$ python3 -q
>>> import numpy as np
>>> from numpy import linalg as LA
>>> np.set_printoptions(precision=1, suppress=True, linewidth=200)
>>> A = np.load("mat.npy")
>>> A
array([[ 3, -7,  0,  0,  0,  0],
       [ 6,  8,  0,  0,  0,  0],
       [ 2,  8,  0,  0,  0,  0],
       [ 0,  0,  3, -7,  0,  0],
       [ 0,  0,  6,  8,  0,  0],
       [ 0,  0,  2,  8,  0,  0],
       [ 0,  0,  0,  0,  3, -7],
       [ 0,  0,  0,  0,  6,  8],
       [ 0,  0,  0,  0,  2,  8]])
>>> x0 = np.array([4, 6, 2, 6, 4, 1])
>>> y = A @ x0
>>> np.round(LA.pinv(A) @ A, 1) + 0
array([[1., 0., 0., 0., 0., 0.],
       [0., 1., 0., 0., 0., 0.],
       [0., 0., 1., 0., 0., 0.],
       [0., 0., 0., 1., 0., 0.],
       [0., 0., 0., 0., 1., 0.],
       [0., 0., 0., 0., 0., 1.]])
>>> LA.lstsq(A, y)[0]
array([4., 6., 2., 6., 4., 1.])
>>> LA.solve(A.T @ A, A.T @ y)
array([4., 6., 2., 6., 4., 1.])
>>> rng = np.random.default_rng(228703)
>>> y = y + 0.3 * rng.normal(size=9)
>>> y
array([-30.3,  72. ,  56.1, -36.4,  59.9,  52.1,   5.3,  31.9,  16.4])
>>> coef, *_ = LA.lstsq(A, y)
>>> coef.round()
array([4., 6., 2., 6., 4., 1.])
>>> np.round(LA.norm(y - A @ coef), 1)
np.float64(0.5)
>>> out = np.c_[A[:, :5] @ np.array([[0, 0, -1, 2, 0],
...     [-2, -2, 2, 1, 2],
...     [1, -1, -2, -1, -2],
...     [2, -1, 2, 2, 0],
...     [1, -2, -2, 1, 1]]), np.array([-1, 0, -3, -4, 2, -2, 4, -5, 0])]
>>> out
array([[ 14,  14, -17,  -1, -14,  -1],
       [-16, -16,  10,  20,  16,   0],
       [-16, -16,  14,  12,  16,  -3],
       [-11,   4, -20, -17,  -6,  -4],
       [ 22, -14,   4,  10, -12,   2],
       [ 18, -10,  12,  14,  -4,  -2],
       [  3,  -6,  -6,   3,   3,   4],
       [  6, -12, -12,   6,   6,  -5],
       [  2,  -4,  -4,   2,   2,   0]])
>>> LA.norm(LA.qr(A)[0].T @ out, axis=0) ** 2 / ((out ** 2).sum(axis=0) + 1e-12)
array([1. , 1. , 1. , 1. , 1. , 0.5])
>>> np.round(LA.norm(out - A @ LA.lstsq(A, out)[0], axis=0), 1) + 0
array([0. , 0. , 0. , 0. , 0. , 6.3])
>>> LA.matrix_rank(np.c_[A, out])
np.int64(7)
>>> LA.matrix_rank(out)
np.int64(6)
>>> data = np.loadtxt("test11.csv", delimiter=",")
>>> data
array([[ 4.,  2.,  0.,  0.],
       [ 2., -1.,  2.,  0.],
       [ 0.,  2.,  2.,  2.],
       [ 0.,  0.,  2.,  2.]])
>>> # symmetric
>>> proj = np.triu(np.array([[1, 2, 2, 0], [0, 1, 0, 0], [2, 2, 0, 2], [1, 0, 1, 0]]), 1) + np.eye(4)
>>> out = proj @ data @ LA.inv(proj)
>>> np.trace(out), np.trace(data)
(np.float64(7.0), np.float64(7.0))
>>> np.round(np.poly(out), 1) + 0
array([  1.,  -7.,   0.,  56., -32.])
>>> LA.matrix_rank(out)
np.int64(4)
>>> out
array([[  8., -12.,  -8.,  20.],
       [  2.,  -5.,  -2.,   4.],
       [  0.,   2.,   6.,  -6.],
       [  0.,   0.,   2.,  -2.]])
>>> proj @ data - data @ proj
array([[ 4., -6.,  0.,  4.],
       [ 0., -4., -4., -4.],
       [ 0.,  0.,  4.,  0.],
       [ 0.,  0.,  0., -4.]])
>>> w, evecs = LA.eig(data)
>>> round(float(np.prod(w)), 1)
-32.0
>>> np.sort(LA.eigvals(LA.inv(data)))
array([-0.4,  0.2,  0.3,  1.7])
>>> w
array([-2.7,  0.6,  5.1,  4. ])
>>> np.round(data @ evecs[:, 0] - w[0] * evecs[:, 0], 1) + 0
array([0., 0., 0., 0.])
>>> f, g = data[2], data[3]
>>> f @ f
np.float64(12.0)
>>> f @ g
np.float64(8.0)
>>> pr = (f @ g) / (f @ f) * f
>>> round(LA.norm(f + g) ** 2 + LA.norm(f - g) ** 2, 1)
np.float64(40.0)
>>> np.outer(f, g)
array([[0., 0., 0., 0.],
       [0., 0., 4., 4.],
       [0., 0., 4., 4.],
       [0., 0., 4., 4.]])
>>> pr
array([0. , 1.3, 1.3, 1.3])
>>> LA.matrix_rank(np.outer(f, g))
np.int64(1)
>>> round(float((g - pr) @ f), 1)
0.0
